In [1]: import numpy as np

In [2]: np.set_printoptions(suppress=True, linewidth=200)

In [3]: rnd = lambda a: np.round(a, 1) + 0

In [4]: m1 = np.array([[0, 4, 0, -5, 0],
   ...:     [-4, 0, 0, 2, 2],
   ...:     [0, 0, 0, 4, -1],
   ...:     [5, -2, -4, 0, 3],
   ...:     [0, -2, 1, -3, 0]])

In [5]: print(np.unique(m1.round(6), axis=0).shape)
(5, 5)

In [6]: print(np.abs(np.diag(np.linalg.qr(m1)[1])) > 1e-9)
[ True  True  True  True False]

In [7]: left, s, Vt = np.linalg.svd(m1)

In [8]: print(rnd(s))
[7.8 7.8 3.8 3.8 0. ]

In [9]: other = left[:, :4] @ np.diag(s[:4]) @ Vt[:4]

In [10]: print(rnd(other))
[[ 0.  4.  0. -5.  0.]
 [-4.  0.  0.  2.  2.]
 [ 0.  0.  0.  4. -1.]
 [ 5. -2. -4.  0.  3.]
 [ 0. -2.  1. -3.  0.]]

In [11]: print(rnd(np.abs(m1 - other).max()))
0.0

In [12]: print(rnd(np.linalg.norm(m1 - other, 2)), rnd(s[4]))
0.0 0.0

In [13]: basis = 3 * np.array([[-0.9, 0.9, -0.3, 1.2, 0.6, -2.0],
    ...:     [0.8, 1.9, -0.2, 0.2, -0.2, 0.8],
    ...:     [0.2, -0.2, -2.4, 0.7, 0.1, -0.4]])

In [14]: rng = np.random.default_rng(9903)

In [15]: labels = rng.integers(0, 3, 19)

In [16]: feats = basis[labels] + rng.normal(size=(19, 6))

In [17]: print(rnd(feats))
[[-0.4  1.3 -8.1  2.4  1.4  0.4]
 [ 2.6  4.5 -0.7  0.3 -1.4  1.8]
 [-3.   1.8 -2.4  2.7 -1.  -6. ]
 [-0.6 -0.9 -5.8  0.6 -1.3 -0.5]
 [ 2.3  5.1  0.8  1.7 -1.5  2.1]
 [-1.6  2.5 -1.8  2.6  1.7 -6.4]
 [-2.5  0.8 -1.8  4.9  0.6 -4.9]
 [ 1.9  6.5 -1.4 -0.3 -0.8  2. ]
 [-3.1  2.8 -0.2  4.4  0.6 -5. ]
 [ 1.6  0.6 -6.9  2.4 -1.5 -1.4]
 [ 0.9  6.2  0.6  0.4 -0.3  2.5]
 [ 2.5  0.  -7.9  1.8 -0.3 -3.2]
 [-2.6  0.7 -1.6  6.1  3.9 -5.8]
 [ 2.   5.9 -1.6  1.5 -0.2  2.5]
 [-2.6  1.9 -2.6  1.9  2.2 -5.5]
 [ 3.4  5.6  0.1  0.8 -2.   2.7]
 [ 1.5  0.1 -7.9  3.1 -0.4 -2.1]
 [ 0.8  5.6  0.4  1.8 -1.2  1.9]
 [-1.5  3.3 -1.4  3.7  2.7 -6.5]]

In [18]: other = np.c_[feats[:, :3] @ np.array([[4, 4, 4], [3, 0, 2], [5, 1, 2]]), np.array([3, -5, 2, 1, 0, 2, -4, -5, 5, 1, 0, 5, 1, -1, 0, -3, 2, 2, -3])]

In [19]: print(rnd(other))
[[-38.1  -9.7 -15.2   3. ]
 [ 20.4   9.8  18.   -5. ]
 [-18.7 -14.4 -13.2   2. ]
 [-34.2  -8.4 -15.9   1. ]
 [ 28.5   9.9  20.9   0. ]
 [ -8.3  -8.4  -5.3   2. ]
 [-16.7 -12.  -12.1  -4. ]
 [ 20.    6.2  17.8  -5. ]
 [ -5.  -12.4  -7.1   5. ]
 [-26.5  -0.5  -6.2   1. ]
 [ 25.3   4.3  17.3   0. ]
 [-29.1   2.2  -5.6   5. ]
 [-16.1 -11.9 -12.1   1. ]
 [ 17.4   6.2  16.4  -1. ]
 [-17.5 -12.8 -11.6   0. ]
 [ 31.2  13.9  25.2  -3. ]
 [-33.1  -1.9  -9.5   2. ]
 [ 21.9   3.7  15.2   2. ]
 [ -3.3  -7.6  -2.4  -3. ]]

In [20]: print(rnd(np.linalg.lstsq(feats, other[:, 0])[0]))
[4. 3. 5. 0. 0. 0.]

In [21]: print(rnd(np.linalg.norm(np.linalg.qr(feats)[0].T @ other, axis=0) ** 2 / ((other ** 2).sum(axis=0) + 1e-12)))
[1.  1.  1.  0.3]

In [22]: D = np.linalg.norm(feats[:, None] - feats[None], axis=-1)

In [23]: print(rnd(np.linalg.norm(feats, axis=1)))
[8.6 5.7 7.9 6.1 6.4 7.9 7.7 7.2 7.9 7.8 6.8 9.  9.8 7.1 7.4 7.4 8.8 6.3 8.9]

In [24]: print((D + 1e9 * np.eye(19)).round(6).argmin(axis=1))
[16 15  5  9 17 14  8 13  6 16 17 16  6  7  5  4  9  4  5]

In [25]: print(D.mean(axis=1).argmax())
12

In [26]: other = np.array([[2, 8, 9],
    ...:     [6, 2, -6],
    ...:     [8, -6, -9],
    ...:     [-4, 9, 3],
    ...:     [3, -2, 5],
    ...:     [5, 1, -1]])

In [27]: print(np.vstack([feats, other.T]).shape)
(22, 6)

In [28]: print(np.linalg.matrix_rank(feats @ other))
3

In [29]: ang = rng.uniform(0, 2 * np.pi, 30)

In [30]: O, _ = np.linalg.qr(np.array([[1.2, 0.2],
    ...:     [-0.2, 0.9],
    ...:     [0.1, -0.5],
    ...:     [-1.0, -0.9],
    ...:     [0.4, 0.1],
    ...:     [-1.8, -0.2],
    ...:     [-1.3, -0.5],
    ...:     [-1.0, 0.5]]))

In [31]: J = 3 * np.c_[np.cos(ang), np.sin(ang)] @ O.T

In [32]: print(rnd(J))
[[-1.2  0.3 -0.2  0.9 -0.4  1.9  1.3  1.1]
 [-0.4  1.9 -1.  -1.1 -0.1  0.7 -0.2  1.6]
 [ 0.1 -1.9  1.   1.4  0.  -0.3  0.5 -1.4]
 [ 1.1  0.8 -0.4 -1.6  0.4 -1.5 -1.4 -0.2]
 [ 0.5  1.7 -0.9 -1.8  0.2 -0.5 -1.   0.8]
 [-0.9 -1.   0.6  1.7 -0.4  1.3  1.4 -0.1]
 [ 1.1  0.7 -0.4 -1.6  0.4 -1.5 -1.4 -0.2]
 [-0.8  1.6 -0.9 -0.5 -0.2  1.3  0.4  1.7]
 [ 0.3  1.7 -1.  -1.7  0.2 -0.3 -0.9  1. ]
 [ 0.8 -1.6  0.9  0.5  0.2 -1.3 -0.4 -1.7]
 [ 1.1 -0.9  0.5 -0.4  0.4 -1.8 -1.  -1.5]
 [ 1.  -1.4  0.7  0.1  0.3 -1.6 -0.7 -1.6]
 [ 0.9 -1.5  0.8  0.3  0.2 -1.5 -0.5 -1.7]
 [-0.7  1.6 -0.9 -0.6 -0.2  1.3  0.3  1.7]
 [ 0.1  1.9 -1.  -1.5  0.1  0.1 -0.7  1.3]
 [ 1.1  0.5 -0.3 -1.5  0.4 -1.7 -1.4 -0.5]
 [ 0.4 -1.8  1.   1.   0.1 -0.9  0.  -1.6]
 [-0.7  1.6 -0.9 -0.6 -0.2  1.3  0.3  1.7]
 [ 1.1 -1.   0.6 -0.3  0.3 -1.7 -0.9 -1.5]
 [ 0.  -1.9  1.   1.5 -0.1 -0.2  0.6 -1.3]
 [ 0.9 -1.5  0.8  0.3  0.2 -1.4 -0.5 -1.7]
 [-0.1 -1.8  1.   1.6 -0.1  0.   0.7 -1.2]
 [ 0.7 -1.6  0.9  0.6  0.2 -1.3 -0.4 -1.7]
 [ 0.3  1.8 -1.  -1.7  0.2 -0.2 -0.9  1.1]
 [-0.3 -1.8  1.   1.7 -0.2  0.2  0.9 -1.1]
 [ 1.2 -0.4  0.2 -0.8  0.4 -1.9 -1.3 -1.2]
 [ 1.1 -1.1  0.6 -0.2  0.3 -1.7 -0.9 -1.5]
 [-0.3 -1.8  1.   1.7 -0.2  0.3  0.9 -1. ]
 [ 1.1  0.8 -0.4 -1.6  0.4 -1.5 -1.4 -0.2]
 [ 1.2 -0.6  0.3 -0.7  0.4 -1.9 -1.2 -1.3]]

In [33]: # rows and columns are dependent

In [34]: left, s, Vt = np.linalg.svd(J)

In [35]: V = Vt[:(s > 1e-8).sum()]

In [36]: x0 = J[1] + -3 * J[21] + rng.integers(2) * np.eye(8)[6]

In [37]: print(rnd(x0))
[ 0.1  7.4 -4.1 -5.9  0.3  0.7 -1.3  5.2]

In [38]: print(rnd(V.T @ V))
[[ 0.2  0.   0.  -0.1  0.1 -0.3 -0.2 -0.1]
 [ 0.   0.4 -0.2 -0.3  0.   0.1 -0.1  0.3]
 [ 0.  -0.2  0.1  0.2  0.   0.   0.1 -0.2]
 [-0.1 -0.3  0.2  0.4 -0.1  0.2  0.2 -0.1]
 [ 0.1  0.   0.  -0.1  0.  -0.1 -0.1  0. ]
 [-0.3  0.1  0.   0.2 -0.1  0.4  0.3  0.2]
 [-0.2 -0.1  0.1  0.2 -0.1  0.3  0.2  0.1]
 [-0.1  0.3 -0.2 -0.1  0.   0.2  0.1  0.3]]

In [39]: print(rnd(np.diag(V.T @ V)))
[0.2 0.4 0.1 0.4 0.  0.4 0.2 0.3]
